% python3 -q
>>> import numpy as np
>>> import numpy.linalg as la
>>> np.set_printoptions(precision=2, suppress=True, linewidth=200)
>>> tidy = lambda a: np.round(a, 2) + 0
>>> arr = np.load("case14.npy")
>>> arr
array([[3, 3, 0, 2, 1],
       [1, 1, 2, 1, 0],
       [1, 2, 3, 3, 1]])
>>> Uu, sig, Vt = la.svd(arr, full_matrices=False)
>>> tidy(sig / sig[0])
array([1.  , 0.43, 0.13])
>>> tidy(Uu.T @ arr @ Vt.T)
array([[6.7 , 0.  , 0.  ],
       [0.  , 2.89, 0.  ],
       [0.  , 0.  , 0.89]])
>>> np.abs(Uu[:, 0]).round(6).argmax()
np.int64(2)
>>> np.allclose(Uu * sig @ Vt, arr)
True
>>> tidy(Uu.T @ Uu)
array([[1., 0., 0.],
       [0., 1., 0.],
       [0., 0., 1.]])
>>> tidy(sig)
array([6.7 , 2.89, 0.89])
>>> X = np.load("layer9.npy")
>>> X
array([[ 2.56,  2.38, -4.17, -3.36],
       [ 0.81,  1.2 , -1.89, -3.77],
       [ 3.48,  1.48, -2.92, -3.57],
       [-0.15, -0.17,  3.56,  4.92],
       [-2.92,  0.8 ,  2.62,  5.18],
       [-3.53, -0.01,  2.18,  5.82],
       [-3.96, -0.84,  1.54,  4.81],
       [-1.47, -1.03,  4.95,  0.4 ],
       [-3.09, -1.85,  3.32,  1.53],
       [-3.29,  1.24,  4.11,  6.71],
       [-3.27, -0.11,  0.58,  6.12],
       [-3.84,  1.45,  1.37,  0.46],
       [-2.97, -0.72,  5.4 ,  5.95],
       [-3.32, -0.4 ,  3.64,  0.75],
       [-3.87,  3.08,  3.02,  2.61],
       [ 2.47,  0.63, -3.58, -5.37],
       [-2.36,  0.47,  4.3 ,  4.62],
       [ 2.86,  0.73, -2.33, -4.64],
       [ 1.49,  0.58, -1.14, -5.77],
       [-2.62,  0.15,  4.11,  5.61],
       [-3.3 ,  0.05,  2.92,  6.19],
       [ 2.62,  1.51, -1.14, -3.71],
       [-3.87,  1.03,  3.58,  0.46],
       [-2.91,  0.7 ,  1.84,  1.01],
       [-3.09, -0.11,  3.58,  1.8 ],
       [-2.91, -1.73,  4.24,  4.25]])
>>> hat = X @ la.solve(X.T @ X, X.T)
>>> tidy(la.eigvalsh(hat))
array([0., 0., 0., 0., 0., 0., 0., 0., 0., 0., 0., 0., 0., 0., 0., 0., 0., 0., 0., 0., 0., 0., 1., 1., 1., 1.])
>>> tidy(hat @ X[:, 0])
array([ 2.56,  0.81,  3.48, -0.15, -2.92, -3.53, -3.96, -1.47, -3.09, -3.29, -3.27, -3.84, -2.97, -3.32, -3.87,  2.47, -2.36,  2.86,  1.49, -2.62, -3.3 ,  2.62, -3.87, -2.91, -3.09, -2.91])
>>> np.allclose(hat @ hat, hat)
True
>>> rng = np.random.default_rng(274)
>>> labels = rng.integers(0, 2, 4)
>>> mat = (labels[:, None] == labels) * -2 + np.eye(4)
>>> mat
array([[-1., -2.,  0.,  0.],
       [-2., -1.,  0.,  0.],
       [ 0.,  0., -1., -2.],
       [ 0.,  0., -2., -1.]])
>>> ev, vecs = la.eig(mat)
>>> tidy(ev)
array([ 1., -3.,  1., -3.])
>>> tidy(np.sort(la.eigvals(mat @ mat)))
array([1., 1., 9., 9.])
>>> tidy(np.sort(la.eigvals(mat.T)))
array([-3., -3.,  1.,  1.])
>>> tidy(mat @ vecs[:, 0] - ev[0] * vecs[:, 0])
array([0., 0., 0., 0.])
>>> tidy(np.sort(la.eigvals(la.inv(mat))))
array([-0.33, -0.33,  1.  ,  1.  ])
>>> tidy(np.prod(ev))
np.float64(9.0)
>>> tidy(np.poly(mat))
array([  1.,   4.,  -2., -12.,   9.])
>>> np.kron(np.eye(2, dtype=int), mat)
array([[-1., -2.,  0.,  0., -0., -0.,  0.,  0.],
       [-2., -1.,  0.,  0., -0., -0.,  0.,  0.],
       [ 0.,  0., -1., -2.,  0.,  0., -0., -0.],
       [ 0.,  0., -2., -1.,  0.,  0., -0., -0.],
       [-0., -0.,  0.,  0., -1., -2.,  0.,  0.],
       [-0., -0.,  0.,  0., -2., -1.,  0.,  0.],
       [ 0.,  0., -0., -0.,  0.,  0., -1., -2.],
       [ 0.,  0., -0., -0.,  0.,  0., -2., -1.]])
>>> np.einsum("ii->", mat)
np.float64(-4.0)
>>> W0 = np.load("a.npy")
>>> W0
array([[0, 0, 1, 0],
       [0, 0, 0, 1],
       [0, 1, 0, 0],
       [1, 0, 0, 0]])
>>> # rows sum to 1
>>> x = np.array([2, 3, 4, 5])
>>> tidy(la.det(W0))
np.float64(-1.0)
>>> tidy(np.sort(np.abs(np.degrees(np.angle(la.eigvals(W0))))))
array([  0.,  90.,  90., 180.])
>>> W0.T @ (W0 @ x)
array([2, 3, 4, 5])
>>> 4 - la.matrix_rank(W0 - np.eye(4), tol=1e-8)
np.int64(1)
>>> tidy(la.det(W0))
np.float64(-1.0)
>>> W0 @ W0
array([[0, 1, 0, 0],
       [1, 0, 0, 0],
       [0, 0, 0, 1],
       [0, 0, 1, 0]])
>>> (W0 - W0.T) / 2
array([[ 0. ,  0. ,  0.5, -0.5],
       [ 0. ,  0. , -0.5,  0.5],
       [-0.5,  0.5,  0. ,  0. ],
       [ 0.5, -0.5,  0. ,  0. ]])
>>> (W0 + W0.T) / 2
array([[0. , 0. , 0.5, 0.5],
       [0. , 0. , 0.5, 0.5],
       [0.5, 0.5, 0. , 0. ],
       [0.5, 0.5, 0. , 0. ]])
>>> np.trace(W0)
np.int64(0)
